% python3 -q
>>> import numpy as np
>>> np.set_printoptions(precision=2, suppress=True, linewidth=120, sign=" ")
>>> feats = np.load("arr.npy")
>>> print(feats)
[[ 0 -2  0  3  2  3  0  2]
 [ 0  0 -3  3 -2 -2  0 -1]
 [ 0  0  0  2  1  3 -1 -2]
 [ 0  0  0  0 -3  3  2  3]
 [ 0  0  0  0  0 -3  0  3]
 [ 0  0  0  0  0  0  3  1]
 [ 0  0  0  0  0  0  0  1]
 [ 0  0  0  0  0  0  0  0]]
>>> left, sv, Vt = np.linalg.svd(feats)
>>> print(np.argmax(sv[:-1] / (sv[1:] + 1e-6)) + 1)
7
>>> A2 = left[:, :7] @ np.diag(sv[:7]) @ Vt[:7]
>>> print(round(np.abs(feats - A2).max(), 2))
0.0
>>> ang = np.radians(180)
>>> r_ = np.eye(8)
>>> r_[5, 5] = r_[3, 3] = np.cos(ang)
>>> r_[5, 3], r_[3, 5] = -np.sin(ang), np.sin(ang)
>>> print(r_.round(2) + 0)
[[ 1.  0.  0.  0.  0.  0.  0.  0.]
 [ 0.  1.  0.  0.  0.  0.  0.  0.]
 [ 0.  0.  1.  0.  0.  0.  0.  0.]
 [ 0.  0.  0. -1.  0.  0.  0.  0.]
 [ 0.  0.  0.  0.  1.  0.  0.  0.]
 [ 0.  0.  0.  0.  0. -1.  0.  0.]
 [ 0.  0.  0.  0.  0.  0.  1.  0.]
 [ 0.  0.  0.  0.  0.  0.  0.  1.]]
>>> A2 = feats @ r_.T
>>> print(round(float(np.linalg.det(r_)), 2), np.trace(r_))
1.0 4.0
>>> print(A2.round(2) + 0)
[[ 0. -2.  0. -3.  2. -3.  0.  2.]
 [ 0.  0. -3. -3. -2.  2.  0. -1.]
 [ 0.  0.  0. -2.  1. -3. -1. -2.]
 [ 0.  0.  0.  0. -3. -3.  2.  3.]
 [ 0.  0.  0.  0.  0.  3.  0.  3.]
 [ 0.  0.  0.  0.  0.  0.  3.  1.]
 [ 0.  0.  0.  0.  0.  0.  0.  1.]
 [ 0.  0.  0.  0.  0.  0.  0.  0.]]
>>> print(np.linalg.svd(feats, compute_uv=False), np.linalg.svd(A2, compute_uv=False))
[ 6.83  6.19  5.12  4.25  2.47  0.75  0.19  0.  ] [ 6.83  6.19  5.12  4.25  2.47  0.75  0.19  0.  ]
>>> print(np.abs(A2 - feats).max(axis=0))
[ 0.  0.  0.  6.  0.  6.  0.  0.]
>>> print(np.allclose(np.linalg.norm(feats, axis=1), np.linalg.norm(A2, axis=1)))
True
>>> left, sv, Vt = np.linalg.svd(feats)
>>> V = Vt[:(sv > 1e-8).sum()]
>>> rng = np.random.default_rng(72882)
>>> x0 = feats[4] + -3 * feats[7] + rng.integers(2) * np.eye(8)[6]
>>> print(x0)
[ 0.  0.  0.  0.  0. -3.  1.  3.]
>>> print(np.diag(V.T @ V))
[ 0.  1.  1.  1.  1.  1.  1.  1.]
>>> print(np.linalg.cond(feats) > 100)
True
>>> print(round(float(np.linalg.norm(feats, 2) / np.linalg.norm(feats)), 2))
0.59
>>> print(np.argsort(-np.linalg.norm(feats, axis=0).round(6), kind="stable")[:3])
[ 5  7  3]
>>> K = np.loadtxt("case5.csv", delimiter=",")
>>> print(K)
[[ 0. -5. -5.  3.  1. -5. -1. -4. -1.  0.  1.  5.  1.]
 [-5.  0. -5. -5.  3.  1. -5. -1. -4. -1.  0.  1.  5.]
 [-5. -5.  0. -5. -5.  3.  1. -5. -1. -4. -1.  0.  1.]
 [ 3. -5. -5.  0. -5. -5.  3.  1. -5. -1. -4. -1.  0.]
 [ 1.  3. -5. -5.  0. -5. -5.  3.  1. -5. -1. -4. -1.]
 [-5.  1.  3. -5. -5.  0. -5. -5.  3.  1. -5. -1. -4.]
 [-1. -5.  1.  3. -5. -5.  0. -5. -5.  3.  1. -5. -1.]
 [-4. -1. -5.  1.  3. -5. -5.  0. -5. -5.  3.  1. -5.]
 [-1. -4. -1. -5.  1.  3. -5. -5.  0. -5. -5.  3.  1.]
 [ 0. -1. -4. -1. -5.  1.  3. -5. -5.  0. -5. -5.  3.]
 [ 1.  0. -1. -4. -1. -5.  1.  3. -5. -5.  0. -5. -5.]
 [ 5.  1.  0. -1. -4. -1. -5.  1.  3. -5. -5.  0. -5.]
 [ 1.  5.  1.  0. -1. -4. -1. -5.  1.  3. -5. -5.  0.]]
>>> # symmetric
>>> A2 = K + rng.integers(-2, 3, (13, 11)) @ rng.integers(-2, 3, (11, 13))
>>> print(A2)
[[  2.   3.   9.   6.   2.   0.  -9.   7.  -8.   2.  -2.  -3.   0.]
 [ -6.   7.   4.  11.  -2.  12.  -1.  -2.   1.   7.   9.   5.  11.]
 [-13.   3.   3.  -5. -13.   5. -11.  -4.  -1.  -7.  -1.  -5.  -1.]
 [  0.  -7.  -6.   9. -12.  -2.   6.   8.   2.   0. -10.   6.   6.]
 [ -9.   8.  -3.  -5.  -2.  -2.  -9.   3.   4. -12.   3.  -7.  -5.]
 [ -2.   2.   4. -19.   3.  -6. -13.   0.  -6.  -4.  -9. -12. -13.]
 [  8.  -7.  -4.  -6.   5. -10.  -3.  -1.  -7.  -3.  -5. -10.  -3.]
 [ 10.  -7. -10.  -4.  16. -19.  -1.  -1.  -9. -10. -11.   6.   0.]
 [  6.  -2.  10. -13.   7.   5. -14.   7. -12.  -3. -12.  -6.  -3.]
 [ -2.   2.   5.  -7.  -9.  -7.  -9. -10. -16.   2. -11.  -6.   7.]
 [ -2.  -2.  -7.  -4.  -2.  -6.  -4.   0.   1. -19.  -6.  -4.   3.]
 [  5.  -7.  -8. -12.  -1.  13. -12.  -8.  -1.   7.  10.  -3.  -3.]
 [  7.   8.   7.   3.  -2. -14.  11.  -1.   0.   8.  -7.  -3.  -8.]]
>>> print(np.round(np.linalg.svd(A2 - K, compute_uv=False), 2) + 0)
[ 51.45  42.04  36.38  30.45  21.46  20.07  12.14   5.94   3.41   2.19   1.55   0.     0.  ]
>>> print(np.abs(A2 - K).sum(axis=1))
[ 73.  86.  52.  62.  47.  84.  68.  95.  91.  73.  56.  96.  63.]
